% python3 -q
>>> import numpy as np
>>> import numpy.linalg as la
>>> np.set_printoptions(precision=3, suppress=True, linewidth=140)
>>> tidy = lambda a: np.round(a, 3) + 0
>>> K = -3 * np.eye(10) + np.eye(10, k=1)
>>> print(K)
[[-3.  1.  0.  0.  0.  0.  0.  0.  0.  0.]
 [ 0. -3.  1.  0.  0.  0.  0.  0.  0.  0.]
 [ 0.  0. -3.  1.  0.  0.  0.  0.  0.  0.]
 [ 0.  0.  0. -3.  1.  0.  0.  0.  0.  0.]
 [ 0.  0.  0.  0. -3.  1.  0.  0.  0.  0.]
 [ 0.  0.  0.  0.  0. -3.  1.  0.  0.  0.]
 [ 0.  0.  0.  0.  0.  0. -3.  1.  0.  0.]
 [ 0.  0.  0.  0.  0.  0.  0. -3.  1.  0.]
 [ 0.  0.  0.  0.  0.  0.  0.  0. -3.  1.]
 [ 0.  0.  0.  0.  0.  0.  0.  0.  0. -3.]]
>>> # triangular
>>> Q, Rm = la.qr(K)
>>> print(np.allclose(Rm.T @ Rm, K.T @ K))
True
>>> print(Q.shape, Rm.shape)
(10, 10) (10, 10)
>>> print(Rm)
[[-3.  1.  0.  0.  0.  0.  0.  0.  0.  0.]
 [ 0. -3.  1.  0.  0.  0.  0.  0.  0.  0.]
 [ 0.  0. -3.  1.  0.  0.  0.  0.  0.  0.]
 [ 0.  0.  0. -3.  1.  0.  0.  0.  0.  0.]
 [ 0.  0.  0.  0. -3.  1.  0.  0.  0.  0.]
 [ 0.  0.  0.  0.  0. -3.  1.  0.  0.  0.]
 [ 0.  0.  0.  0.  0.  0. -3.  1.  0.  0.]
 [ 0.  0.  0.  0.  0.  0.  0. -3.  1.  0.]
 [ 0.  0.  0.  0.  0.  0.  0.  0. -3.  1.]
 [ 0.  0.  0.  0.  0.  0.  0.  0.  0. -3.]]
>>> print(np.abs(np.diag(Rm)))
[3. 3. 3. 3. 3. 3. 3. 3. 3. 3.]
>>> print(Q)
[[ 1.  0.  0.  0.  0.  0.  0.  0.  0.  0.]
 [-0.  1.  0.  0.  0.  0.  0.  0.  0.  0.]
 [-0. -0.  1.  0.  0.  0.  0.  0.  0.  0.]
 [-0. -0. -0.  1.  0.  0.  0.  0.  0.  0.]
 [-0. -0. -0. -0.  1.  0.  0.  0.  0.  0.]
 [-0. -0. -0. -0. -0.  1.  0.  0.  0.  0.]
 [-0. -0. -0. -0. -0. -0.  1.  0.  0.  0.]
 [-0. -0. -0. -0. -0. -0. -0.  1.  0.  0.]
 [-0. -0. -0. -0. -0. -0. -0. -0.  1.  0.]
 [-0. -0. -0. -0. -0. -0. -0. -0. -0.  1.]]
>>> print(Q @ Rm)
[[-3.  1.  0.  0.  0.  0.  0.  0.  0.  0.]
 [ 0. -3.  1.  0.  0.  0.  0.  0.  0.  0.]
 [ 0.  0. -3.  1.  0.  0.  0.  0.  0.  0.]
 [ 0.  0.  0. -3.  1.  0.  0.  0.  0.  0.]
 [ 0.  0.  0.  0. -3.  1.  0.  0.  0.  0.]
 [ 0.  0.  0.  0.  0. -3.  1.  0.  0.  0.]
 [ 0.  0.  0.  0.  0.  0. -3.  1.  0.  0.]
 [ 0.  0.  0.  0.  0.  0.  0. -3.  1.  0.]
 [ 0.  0.  0.  0.  0.  0.  0.  0. -3.  1.]
 [ 0.  0.  0.  0.  0.  0.  0.  0.  0. -3.]]
>>> data = np.load("run9.npy")
>>> print(tidy(data))
[[-53.512  20.913   0.      8.354  26.322  -1.254 -11.929  -1.879 -37.403]
 [-31.478  12.879   0.      4.19   16.293   0.355  -6.828   2.571 -20.516]
 [-23.115   9.801   0.      2.685  12.226   0.771  -5.031   3.628 -14.271]
 [-10.702   5.108   0.      0.657   5.749   0.983  -2.562   3.855  -5.431]
 [ -0.695   0.513   0.     -0.109   0.21    0.141  -0.354   0.552  -0.057]
 [ -0.473   0.358   0.     -0.08    0.13    0.096  -0.253   0.378  -0.027]
 [ -0.373   0.285   0.     -0.066   0.097   0.076  -0.204   0.299  -0.017]
 [  0.286  -0.236   0.      0.062  -0.042  -0.055   0.184  -0.225  -0.01 ]
 [  8.507  -7.05    0.      0.979   3.612   1.436   8.366   3.208   1.685]
 [ 25.269 -17.114   0.     -0.422   8.003   6.356  21.326  17.347  11.545]]
>>> print(tidy(np.trace(la.pinv(data) @ data)))
3.0
